>>> import numpy as np
>>> np.set_printoptions(precision=3, suppress=True, linewidth=160, legacy="1.25")
>>> def tidy(a):
...     return np.round(a, 3) + 0
... 
>>> A = np.loadtxt("mat.csv", delimiter=",")
>>> A
array([[ 1.,  1.,  2.,  1.,  2.,  0.],
       [ 1.,  5.,  8.,  7.,  2.,  6.],
       [ 2.,  8., 13., 11.,  4.,  9.],
       [ 1.,  7., 11., 10.,  2.,  9.],
       [ 2.,  2.,  4.,  2.,  4.,  0.],
       [ 0.,  6.,  9.,  9.,  0.,  9.]])
>>> t3 = np.stack([A, -1 * A, A[::-1]])
>>> tidy(np.linalg.det(t3))
array([0., 0., 0.])
>>> np.linalg.matrix_rank(t3)
array([2, 2, 2])
>>> np.einsum("bij,cij->bc", t3, t3)
array([[ 1324., -1324.,   998.],
       [-1324.,  1324.,  -998.],
       [  998.,  -998.,  1324.]])
>>> np.linalg.matrix_rank(t3.reshape(3, -1))
2
>>> J = np.loadtxt("x.csv", delimiter=",")
>>> J
array([[-0.387, -0.042, -0.535,  0.227, -0.673, -0.139,  1.338, -0.577],
       [-0.62 ,  0.715, -0.071,  0.835,  0.939,  0.088,  0.131,  0.536],
       [ 0.457, -0.745,  0.177,  0.288, -1.084, -1.437, -0.182, -1.129],
       [-0.716, -0.356,  0.354, -0.092, -0.448, -0.809, -0.137, -0.25 ],
       [ 0.16 , -0.809,  0.27 , -1.052,  0.838,  0.846, -0.358,  0.542],
       [ 0.312,  0.165,  0.12 , -0.664,  0.038, -0.14 ,  0.255,  0.156]])
>>> cov = J.T @ J
>>> np.linalg.matrix_rank(cov)
6
>>> (J @ J.T).shape
(6, 6)
>>> print(tidy(np.diag(cov)))
[1.379 1.876 0.535 2.388 3.414 3.482 2.052 2.275]
>>> tidy(np.trace(cov)), tidy((J ** 2).sum())
(17.402, 17.402)
>>> tidy(np.linalg.svd(J, compute_uv=False) ** 2)
array([8.999, 4.412, 2.16 , 1.059, 0.519, 0.254])
>>> t3 = np.stack([J, 2 * J, J[::-1]])
>>> np.linalg.matrix_rank(t3)
array([6, 6, 6])
>>> np.linalg.matrix_rank(t3.reshape(3, -1))
2
>>> print(tidy(np.linalg.norm(J, axis=1)))
[1.756 1.671 2.329 1.308 1.923 0.831]
>>> np.linalg.norm(J, axis=1).argmax()
2
>>> print(tidy(np.linalg.norm(J, 2)))
3.0
>>> tidy(J[1] @ J[2])
-2.361
>>> tidy(np.linalg.norm(J) ** 2 / np.linalg.norm(J, 2) ** 2)
1.934
>>> f = np.array([3, -3, 3])
>>> print(tidy(np.convolve(J[2], f)))
[ 1.371 -3.606  4.137 -1.902 -3.585 -0.195  0.513 -7.152  2.841 -3.387]
>>> x = np.array([-1, -1, 2, -2, -2, -1, 0, 2])
>>> h = np.maximum(J @ x, 0)
>>> tidy(np.maximum(J @ x, 0) - np.maximum(-J @ x, 0))
array([-0.764, -2.801,  1.413,  3.169,  1.855,  1.467])
>>> J * (h > 1e-9)[:, None]
array([[-0.   , -0.   , -0.   ,  0.   , -0.   , -0.   ,  0.   , -0.   ],
       [-0.   ,  0.   , -0.   ,  0.   ,  0.   ,  0.   ,  0.   ,  0.   ],
       [ 0.457, -0.745,  0.177,  0.288, -1.084, -1.437, -0.182, -1.129],
       [-0.716, -0.356,  0.354, -0.092, -0.448, -0.809, -0.137, -0.25 ],
       [ 0.16 , -0.809,  0.27 , -1.052,  0.838,  0.846, -0.358,  0.542],
       [ 0.312,  0.165,  0.12 , -0.664,  0.038, -0.14 ,  0.255,  0.156]])
>>> print(tidy(J.T @ h))
[-0.869 -3.439  2.049 -2.81  -1.341 -3.23  -0.981 -1.153]
>>> X = np.load("data.npy")
>>> X
array([[-3.307, -4.642, -5.857],
       [-7.65 ,  3.448, -5.172],
       [-2.725,  5.863, -6.302],
       [-1.626,  3.927, -1.025],
       [-4.039,  5.016, -0.209],
       [ 2.665, -2.231, -0.33 ],
       [ 3.511,  0.908, -3.494],
       [ 2.164,  3.384, -5.819],
       [-9.939, -1.251, -3.471],
       [-4.908,  2.138, -3.882],
       [ 4.423,  3.513,  6.227],
       [-2.993,  1.26 , -0.119],
       [ 1.661, -5.031,  1.625],
       [-4.288, -3.41 ,  0.361],
       [ 1.054,  5.639,  5.674],
       [-2.089,  4.312,  3.366],
       [ 4.355, -4.523,  1.665],
       [-4.427,  5.055,  1.266],
       [-0.269, -4.182, -0.387],
       [-2.521, -5.797, -4.026],
       [-2.626, -2.248,  6.417],
       [ 5.614, -2.181, -1.916]])
>>> cov = X.T @ X
>>> tidy(np.linalg.svd(X, compute_uv=False) ** 2)
array([488.472, 348.204, 210.48 ])
>>> print(tidy(cov))
[[381.373 -64.852 118.721]
 [-64.852 339.957  13.656]
 [118.721  13.656 325.826]]
>>> tidy(np.linalg.eigvalsh(cov)[::-1])
array([488.472, 348.204, 210.48 ])
>>> (X @ X.T).shape
(22, 22)
>>> print(tidy(np.diag(cov)))
[381.373 339.957 325.826]
>>> d = np.linalg.norm(X[:, None] - X[None], axis=-1)
>>> np.linalg.matrix_rank(d ** 2)
5
>>> print((d + 1e9 * np.eye(22)).round(6).argmin(axis=1))
[19  9  9  4 17 21  7  6  1  1 14  3 16 18 10 17 12  4 12  0 13  5]
>>> np.flatnonzero(d[3] < d.mean() / 2)
array([ 3,  4, 11, 17])
>>> np.unravel_index(d.round(6).argmax(), d.shape)
(8, 10)
>>> tidy(d[:5, :5])
array([[ 0.   ,  9.208, 10.531,  9.98 , 11.212],
       [ 9.208,  0.   ,  5.6  ,  7.329,  6.335],
       [10.531,  5.6  ,  0.   ,  5.727,  6.29 ],
       [ 9.98 ,  7.329,  5.727,  0.   ,  2.77 ],
       [11.212,  6.335,  6.29 ,  2.77 ,  0.   ]])
>>> d[3].round(6).argsort(kind="stable")[:4]
array([ 3,  4, 11, 17])
>>> cen = X - X.mean(axis=0)
>>> left, s, Vt = np.linalg.svd(cen, full_matrices=False)
>>> tidy(s ** 2 / (s ** 2).sum())
array([0.44 , 0.349, 0.21 ])
>>> print(tidy(Vt[0] * np.sign(Vt[0, np.abs(Vt[0]).argmax()])))
[ 0.77  -0.29   0.568]
>>> tidy((s ** 2).sum() ** 2 / (s ** 4).sum())
2.777
>>> tidy(cen.mean(axis=0))
array([0., 0., 0.])
>>> np.linalg.matrix_rank(cen)
3
>>> np.abs(Vt[0]).argmax()
0
>>> tidy(s)
array([20.956, 18.659, 14.486])
>>> tidy(np.abs(Vt[-1]))
array([0.638, 0.376, 0.672])
>>> cen = (X - X.mean(axis=0)) / X.std(axis=0)
>>> np.argwhere(np.abs(cen) > 2)
array([[8, 0]])
>>> c = np.linalg.lstsq(np.delete(cen, 2, axis=1), cen[:, 2])[0]
>>> tidy(1 - np.var(cen[:, 2] - np.delete(cen, 2, axis=1) @ c))
0.102
>>> print(tidy(c))
[0.318 0.111]
>>> arr = np.load("out19.npy")
>>> arr
array([[ 15.,  14.,   6.,   8.],
       [-28., -29., -16., -20.],
       [  0.,   6.,   9.,  12.],
       [ 18.,  14.,   6.,   5.]])
>>> w1 = np.array([[2, 0, 2, 0], [-1, 0, -3, 2], [2, -1, -1, -3], [-1, -3, 3, -2]])
>>> c = np.array([4, 3, 0, 3])
>>> hid = np.maximum(arr @ w1 + c, 0)
>>> np.linalg.matrix_rank(hid)
4
>>> (hid > 0).astype(int)
array([[1, 0, 1, 0],
       [0, 1, 0, 1],
       [1, 0, 1, 0],
       [1, 0, 1, 1]])
>>> W2 = np.array([[-1, 1, 0], [0, -1, 1], [2, 2, 2], [2, -2, 2]])
>>> hid @ W2
array([[ -12.,   36.,   12.],
       [  66., -145.,  145.],
       [  14.,   22.,   18.],
       [ -21.,   33.,   12.]])
>>> rng = np.random.default_rng(40084)
>>> labels = rng.permutation(4)
>>> M2 = arr[:, labels] * rng.choice([-1, 1], 4)
>>> M2
array([[ 14.,  -6.,  15.,   8.],
       [-29.,  16., -28., -20.],
       [  6.,  -9.,   0.,  12.],
       [ 14.,  -6.,  18.,   5.]])
>>> left, _, Vt = np.linalg.svd(arr.T @ M2)
>>> print(tidy(np.linalg.lstsq(arr, M2)[0]))
[[ 0.  0.  1.  0.]
 [ 1.  0.  0.  0.]
 [ 0. -1.  0.  0.]
 [ 0.  0.  0.  1.]]
>>> tidy(left @ Vt)
array([[ 0.,  0.,  1.,  0.],
       [ 1.,  0.,  0.,  0.],
       [ 0., -1.,  0.,  0.],
       [ 0.,  0.,  0.,  1.]])
>>> M2 = arr / np.linalg.norm(arr, axis=1, keepdims=True)
>>> cov = M2 @ M2.T
>>> tidy(np.linalg.norm(M2, axis=1))
array([1., 1., 1., 1.])
>>> tidy(np.degrees(np.arccos(np.clip(cov[1, 3], -1, 1))))
163.891
>>> tidy(cov[1])
array([-0.993,  1.   , -0.723, -0.961])
>>> t3 = np.stack([arr, -1 * arr, arr[::-1]])
>>> tidy(np.linalg.det(t3))
array([225., 225., 225.])
>>> t3.shape
(3, 4, 4)
>>> np.linalg.matrix_rank(t3.reshape(3, -1))
2
>>> q, _ = np.linalg.qr(np.array([[0.8, 0.6, 0.4, -0.1, -0.4, -1.0],
...     [0.2, 0.3, 0.8, 0.5, 0.3, 0.6],
...     [0.9, 0.0, -1.4, -0.4, -2.0, 2.3],
...     [1.6, 0.4, -0.1, -0.4, 0.5, 2.4],
...     [-0.9, 0.3, 0.7, -0.1, -0.9, -2.1],
...     [0.5, -0.5, -0.5, 0.8, -0.2, -0.7]]))
>>> ev = np.array([1, 1, 2, 0, 2, 1])
>>> F = q @ np.diag(ev) @ q.T
>>> tidy(F)
array([[ 0.904, -0.129, -0.143,  0.116, -0.16 , -0.196],
       [-0.129,  0.998, -0.536,  0.215, -0.389, -0.217],
       [-0.143, -0.536,  1.492,  0.021,  0.029, -0.458],
       [ 0.116,  0.215,  0.021,  0.963,  0.357,  0.453],
       [-0.16 , -0.389,  0.029,  0.357,  1.538,  0.183],
       [-0.196, -0.217, -0.458,  0.453,  0.183,  1.107]])
>>> labels = rng.permutation(4)
>>> labels
array([3, 2, 0, 1])
>>> M2 = arr[labels][:, labels]
>>> M2
array([[  5.,   6.,  18.,  14.],
       [ 12.,   9.,   0.,   6.],
       [  8.,   6.,  15.,  14.],
       [-20., -16., -28., -29.]])
>>> np.trace(M2)
0.0
>>> print(tidy(np.linalg.det(M2)), tidy(np.linalg.det(arr[labels])))
225.0 -225.0
>>> q = M2.astype(float).copy()
>>> for j in range(4):
...     q[:, j] -= q[:, :j] @ (q[:, :j].T @ q[:, j])
...     q[:, j] /= np.linalg.norm(q[:, j])
... 
>>> tidy(q.T @ M2)
array([[25.159, 20.112, 30.605, 33.149],
       [ 0.   ,  2.126, 14.34 ,  9.091],
       [ 0.   ,  0.   , 13.81 ,  9.351],
       [ 0.   ,  0.   ,  0.   ,  0.305]])
>>> print(tidy(q.T @ q))
[[1. 0. 0. 0.]
 [0. 1. 0. 0.]
 [0. 0. 1. 0.]
 [0. 0. 0. 1.]]
>>> cov = F.T @ F
>>> tidy(np.linalg.svd(F, compute_uv=False) ** 2)
array([4., 4., 1., 1., 1., 0.])
>>> print(np.linalg.matrix_rank(cov))
5
>>> tidy(np.trace(cov)), tidy((F ** 2).sum())
(11.0, 11.0)
>>> left, s, Vt = np.linalg.svd(F)
>>> V = Vt[:(s > 1e-8).sum()]
>>> x = F[2] + 5 * F[5] + rng.integers(2) * np.eye(6)[0]
>>> tidy(x)
array([-0.122, -1.622, -0.8  ,  2.285,  0.945,  5.075])
>>> np.linalg.matrix_rank(np.vstack([F, x]))
6
>>> print(tidy(np.linalg.norm(x - V.T @ V @ x)))
0.331
